% python3 -q
>>> import numpy as np
>>> from numpy import linalg as LA
>>> np.set_printoptions(precision=1, suppress=True, linewidth=200)
>>> def rnd(a):
...     return np.round(a, 1) + 0
... 
>>> out = np.array([[1], [0], [1], [1], [0]])
>>> W2 = np.array([[-3, -2, 9, 0]])
>>> W0 = out @ W2
>>> W0
array([[-3, -2,  9,  0],
       [ 0,  0,  0,  0],
       [-3, -2,  9,  0],
       [-3, -2,  9,  0],
       [ 0,  0,  0,  0]])
>>> rk = LA.matrix_rank(W0)
>>> rk
np.int64(1)
>>> N = LA.svd(W0)[2][rk:].T
>>> [int(LA.matrix_rank(W0[:i])) for i in range(1, len(W0) + 1)]
[1, 1, 1, 1, 1]
>>> rnd(W0 @ N)
array([[0., 0., 0.],
       [0., 0., 0.],
       [0., 0., 0.],
       [0., 0., 0.],
       [0., 0., 0.]])
>>> rnd(N @ N.T)
array([[ 0.9, -0.1,  0.3,  0. ],
       [-0.1,  1. ,  0.2,  0. ],
       [ 0.3,  0.2,  0.1,  0. ],
       [ 0. ,  0. ,  0. ,  1. ]])
>>> np.allclose(W0 @ N, 0)
True
>>> N.shape
(4, 3)
>>> LA.matrix_rank(W0.T @ W0), LA.matrix_rank(W0 @ W0.T)
(np.int64(1), np.int64(1))
>>> Uu, sigma, VT = LA.svd(W0)
>>> rnd(sigma)
array([16.8,  0. ,  0. ,  0. ])
>>> out = Uu[:, :1] @ np.diag(sigma[:1]) @ VT[:1]
>>> rnd(LA.norm(W0 - out, 2)), rnd(sigma[1])
(np.float64(0.0), np.float64(0.0))
>>> rnd(np.abs(W0 - out).max())
np.float64(0.0)
>>> rnd(LA.norm(W0 - out) / LA.norm(W0))
np.float64(0.0)
>>> def softmax(z):
...     e = np.exp(z - z.max(axis=-1, keepdims=True))
...     return e / e.sum(axis=-1, keepdims=True)
... 
>>> rnd(softmax(W0[3] + -3))
array([0., 0., 1., 0.])
>>> rnd(softmax(W0[3]))
array([0., 0., 1., 0.])
>>> rnd(softmax(10 * W0[3]))
array([0., 0., 1., 0.])
>>> S = W0 @ W0.T / np.sqrt(4)
>>> rnd(softmax(S))
array([[0.3, 0. , 0.3, 0.3, 0. ],
       [0.2, 0.2, 0.2, 0.2, 0.2],
       [0.3, 0. , 0.3, 0.3, 0. ],
       [0.3, 0. , 0.3, 0.3, 0. ],
       [0.2, 0.2, 0.2, 0.2, 0.2]])
>>> softmax(S).round(6).argmax(axis=1)
array([0, 0, 0, 0, 0])
>>> W0.sum(axis=1)
array([4, 0, 4, 4, 0])
>>> np.diff(W0, axis=0)
array([[ 3,  2, -9,  0],
       [-3, -2,  9,  0],
       [ 0,  0,  0,  0],
       [ 3,  2, -9,  0]])
>>> rnd(LA.svd(W0, compute_uv=False))
array([16.8,  0. ,  0. ,  0. ])
>>> X = np.loadtxt("arr.csv", delimiter=",")
>>> X
array([[0., 0., 0.],
       [0., 0., 0.],
       [0., 3., 1.]])
>>> # 2 blocks once reordered
>>> Uu, sigma, VT = LA.svd(X)
>>> np.argmax(sigma[:-1] / (sigma[1:] + 1e-6)) + 1
np.int64(1)
>>> rnd(sigma)
array([3.2, 0. , 0. ])
>>> out = Uu[:, :1] @ np.diag(sigma[:1]) @ VT[:1]
>>> rnd(np.abs(X - out).max())
np.float64(0.0)
>>> LA.matrix_rank(out)
np.int64(1)
>>> u = np.array([0, -1, -1]) + 0.5
>>> A = np.outer(u, u) / (u @ u)
>>> rnd(A)
array([[ 0.3, -0.3, -0.3],
       [-0.3,  0.3,  0.3],
       [-0.3,  0.3,  0.3]])
>>> # looks like rank 1
>>> rk = LA.matrix_rank(X)
>>> rk
np.int64(1)
>>> N = LA.svd(X)[2][rk:].T
>>> [int(LA.matrix_rank(X[:i])) for i in range(1, len(X) + 1)]
[0, 0, 1]
>>> [int(LA.matrix_rank(np.delete(X, i, axis=0))) for i in range(3)]
[1, 1, 0]
>>> N.shape
(3, 2)
>>> np.allclose(X @ N, 0)
True
>>> [int(LA.matrix_rank(X[:, :j + 1])) for j in range(3)]
[0, 1, 1]
>>> rnd(N @ N.T)
array([[ 1. ,  0. ,  0. ],
       [ 0. ,  0.1, -0.3],
       [ 0. , -0.3,  0.9]])
>>> rnd(softmax(10 * A[0]))
array([1., 0., 0.])
>>> S = A @ A.T / np.sqrt(3)
>>> softmax(S).round(6).argmax(axis=1)
array([0, 1, 1])
>>> rnd(softmax(S)[0] @ A)
array([-0.1,  0.1,  0.1])
>>> M = np.arange(20).reshape(4, 5) + 5
>>> M
array([[ 5,  6,  7,  8,  9],
       [10, 11, 12, 13, 14],
       [15, 16, 17, 18, 19],
       [20, 21, 22, 23, 24]])
>>> # rows and columns are dependent
>>> rk = LA.matrix_rank(M)
>>> rk
np.int64(2)
>>> N = LA.svd(M)[2][rk:].T
>>> rnd(M @ N)
array([[0., 0., 0.],
       [0., 0., 0.],
       [0., 0., 0.],
       [0., 0., 0.]])
>>> np.allclose(M @ N, 0)
True
>>> [int(LA.matrix_rank(M[:, :j + 1])) for j in range(5)]
[1, 2, 2, 2, 2]
